% python3 -q
>>> import numpy as np
>>> import numpy.linalg as la
>>> np.set_printoptions(precision=1, suppress=True, linewidth=120, floatmode="fixed")
>>> tidy = lambda a: np.round(a, 1) + 0
>>> out = np.array([[0, 1], [1, 2]])
>>> basis = np.array([[1, -1, 3, 0, 0],
...     [0, -3, -2, 3, 2],
...     [2, 1, 1, -2, 2],
...     [1, 0, 0, 0, -3],
...     [2, -3, 3, -1, 2]])
>>> X = np.block([[out, np.array([[5, -2, 4, 1, 4], [2, -1, -2, 3, -2]])], [np.zeros((5, 2)), basis]])
>>> X
array([[ 0.0,  1.0,  5.0, -2.0,  4.0,  1.0,  4.0],
       [ 1.0,  2.0,  2.0, -1.0, -2.0,  3.0, -2.0],
       [ 0.0,  0.0,  1.0, -1.0,  3.0,  0.0,  0.0],
       [ 0.0,  0.0,  0.0, -3.0, -2.0,  3.0,  2.0],
       [ 0.0,  0.0,  2.0,  1.0,  1.0, -2.0,  2.0],
       [ 0.0,  0.0,  1.0,  0.0,  0.0,  0.0, -3.0],
       [ 0.0,  0.0,  2.0, -3.0,  3.0, -1.0,  2.0]])
>>> t3 = np.stack([X, 2 * X, X[::-1]])
>>> tidy(la.norm(t3, axis=(1, 2)))
array([13.3, 26.7, 13.3])
>>> np.einsum("bij,cij->bc", t3, t3)
array([[178.0, 356.0, 120.0],
       [356.0, 712.0, 240.0],
       [120.0, 240.0, 178.0]])
>>> out = X / np.sqrt((X ** 2).mean(axis=1, keepdims=True))
>>> tidy(out[4])
array([ 0.0,  0.0,  1.4,  0.7,  0.7, -1.4,  1.4])
>>> la.matrix_rank(out) == la.matrix_rank(X)
np.True_
>>> tidy(la.norm(out, axis=1))
array([2.6, 2.6, 2.6, 2.6, 2.6, 2.6, 2.6])
>>> r0 = np.array([0, -5, -5, 3]) + 0.5
>>> F = np.eye(4) - 2 * np.outer(r0, r0) / (r0 @ r0)
>>> tidy(F)
array([[ 1.0,  0.1,  0.1, -0.1],
       [ 0.1,  0.2, -0.8,  0.6],
       [ 0.1, -0.8,  0.2,  0.6],
       [-0.1,  0.6,  0.6,  0.5]])
>>> ang = np.radians(60)
>>> Rm = np.eye(4)
>>> Rm[3, 3] = Rm[2, 2] = np.cos(ang)
>>> Rm[3, 2], Rm[2, 3] = -np.sin(ang), np.sin(ang)
>>> tidy(Rm)
array([[ 1.0,  0.0,  0.0,  0.0],
       [ 0.0,  1.0,  0.0,  0.0],
       [ 0.0,  0.0,  0.5,  0.9],
       [ 0.0,  0.0, -0.9,  0.5]])
>>> out = F @ Rm.T
>>> tidy(np.abs(out - F).max(axis=0))
array([0.0, 0.0, 0.9, 0.8])
>>> np.allclose(la.norm(F, axis=1), la.norm(out, axis=1))
True
>>> rng = np.random.default_rng(218)
>>> labels = rng.permutation(4)
>>> labels
array([3, 1, 2, 0])
>>> out = Rm[labels][:, labels]
>>> np.trace(out)
np.float64(3.0)
>>> tidy(np.sort(np.abs(la.eigvals(out))))
array([1.0, 1.0, 1.0, 1.0])
>>> tidy(la.det(out)), tidy(la.det(Rm[labels]))
(np.float64(1.0), np.float64(-1.0))
>>> tidy(out)
array([[ 0.5,  0.0, -0.9,  0.0],
       [ 0.0,  1.0,  0.0,  0.0],
       [ 0.9,  0.0,  0.5,  0.0],
       [ 0.0,  0.0,  0.0,  1.0]])
>>> vals, V = la.eigh(F)
>>> tidy(vals.sum()), np.trace(F)
(np.float64(2.0), np.float64(2.0))
>>> tidy(la.eigvalsh(F + -2 * np.eye(4)))
array([-3.0, -1.0, -1.0, -1.0])
>>> tidy(V @ np.diag(vals) @ V.T)
array([[ 1.0,  0.1,  0.1, -0.1],
       [ 0.1,  0.2, -0.8,  0.6],
       [ 0.1, -0.8,  0.2,  0.6],
       [-0.1,  0.6,  0.6,  0.5]])
>>> tidy(vals)
array([-1.0,  1.0,  1.0,  1.0])
>>> np.unique(vals.round(6) + 0, return_counts=True)[1]
array([1, 3])
>>> x0 = np.array([2, 3, 3, 2])
>>> tidy(F.T @ (F @ x0))
array([2.0, 3.0, 3.0, 2.0])
>>> 4 - la.matrix_rank(F - np.eye(4), tol=1e-8)
np.int64(3)
>>> tidy(la.det(F))
np.float64(-1.0)
>>> tidy(np.sort(np.abs(np.degrees(np.angle(la.eigvals(F))))))
array([  0.0,   0.0,   0.0, 180.0])
>>> tidy(la.norm(x0)), tidy(la.norm(F @ x0))
(np.float64(5.1), np.float64(5.1))
>>> [p for p in range(1, 25) if np.allclose(la.matrix_power(F, p), np.eye(4))]
[2, 4, 6, 8, 10, 12, 14, 16, 18, 20, 22, 24]
>>> gram = F.T @ F
>>> (F @ F.T).shape
(4, 4)
>>> tidy(la.svd(F, compute_uv=False) ** 2)
array([1.0, 1.0, 1.0, 1.0])
>>> tidy(np.diag(gram))
array([1.0, 1.0, 1.0, 1.0])
>>> data = np.triu(rng.random((3, 3)) < 0.8, 1).astype(int)
>>> data = data + data.T
>>> data
array([[0, 1, 1],
       [1, 0, 1],
       [1, 1, 0]])
>>> q, Rm = la.qr(data)
>>> tidy(abs(Rm[0, 0])), tidy(la.norm(data[:, 0]))
(np.float64(1.4), np.float64(1.4))
>>> tidy(q @ Rm)
array([[0.0, 1.0, 1.0],
       [1.0, 0.0, 1.0],
       [1.0, 1.0, 0.0]])
>>> tidy(q)
array([[ 0.0,  0.8, -0.6],
       [-0.7, -0.4, -0.6],
       [-0.7,  0.4,  0.6]])
>>> tidy(np.trace(q @ q.T))
np.float64(3.0)
>>> r0, r1 = q[2], q[0]
>>> tidy(r0 @ r1)
np.float64(0.0)
>>> pr = (r0 @ r1) / (r0 @ r0) * r0
>>> tidy(la.norm(r0 + r1) ** 2 + la.norm(r0 - r1) ** 2)
np.float64(4.0)
>>> (r1 - pr) @ r0
np.float64(0.0)
>>> tidy(np.poly(data))
array([ 1.0,  0.0, -3.0, -2.0])
>>> np.einsum("ii->", data)
np.int64(0)
>>> A = np.load("arr.npy")
>>> A
array([[ 0.4, -1.4,  0.5,  1.5],
       [ 0.4,  1.5,  0.3,  0.1],
       [ 0.6, -1.8,  1.1,  1.6],
       [-0.4, -0.9,  1.4,  0.0],
       [ 0.3,  0.3,  0.7,  1.9],
       [-0.2, -0.8, -1.5, -0.2],
       [-0.7,  0.6, -0.5,  0.7],
       [ 0.1,  2.4,  0.7, -0.8],
       [ 0.5,  0.0, -1.1, -0.5],
       [-0.5,  2.4, -0.7,  1.3],
       [ 0.4,  0.8,  0.6,  0.4],
       [-0.4, -2.0,  0.5, -0.7],
       [-1.8,  1.5, -1.7, -1.4],
       [ 1.4, -0.4,  0.2,  0.6],
       [ 3.6,  0.3, -3.9,  2.7],
       [ 1.4, -0.7,  1.3,  0.4],
       [-0.7,  0.3,  0.5,  0.1],
       [ 0.8,  1.1,  1.3,  0.1],
       [ 2.6, -0.4,  0.0, -1.1],
       [ 0.3, -0.4,  1.4, -0.8]])
>>> U, sig, Vh = la.svd(X, full_matrices=False)
>>> tidy(sig / sig[0])
array([1.0, 0.7, 0.5, 0.3, 0.2, 0.1, 0.0])
>>> tidy(sig)
array([9.9, 6.6, 4.7, 3.2, 1.7, 0.9, 0.1])
>>> np.abs(U[:, 0]).round(6).argmax()
np.int64(0)
>>> tidy(np.abs(Vh[0]))
array([0.0, 0.1, 0.5, 0.3, 0.6, 0.0, 0.5])
>>> tidy(U.T @ U)
array([[1.0, 0.0, 0.0, 0.0, 0.0, 0.0, 0.0],
       [0.0, 1.0, 0.0, 0.0, 0.0, 0.0, 0.0],
       [0.0, 0.0, 1.0, 0.0, 0.0, 0.0, 0.0],
       [0.0, 0.0, 0.0, 1.0, 0.0, 0.0, 0.0],
       [0.0, 0.0, 0.0, 0.0, 1.0, 0.0, 0.0],
       [0.0, 0.0, 0.0, 0.0, 0.0, 1.0, 0.0],
       [0.0, 0.0, 0.0, 0.0, 0.0, 0.0, 1.0]])
>>> tidy(np.sqrt((sig ** 2).sum())), tidy(la.norm(X))
(np.float64(13.3), np.float64(13.3))
>>> U.shape, sig.shape, Vh.shape
((7, 7), (7,), (7, 7))
>>> gram = np.cov(A, rowvar=False)
>>> tidy(np.corrcoef(A.T))
array([[ 1.0, -0.2, -0.2,  0.4],
       [-0.2,  1.0, -0.2, -0.1],
       [-0.2, -0.2,  1.0, -0.2],
       [ 0.4, -0.1, -0.2,  1.0]])
>>> tidy(np.corrcoef(A[:, 2], A[:, 3])[0, 1])
np.float64(-0.2)
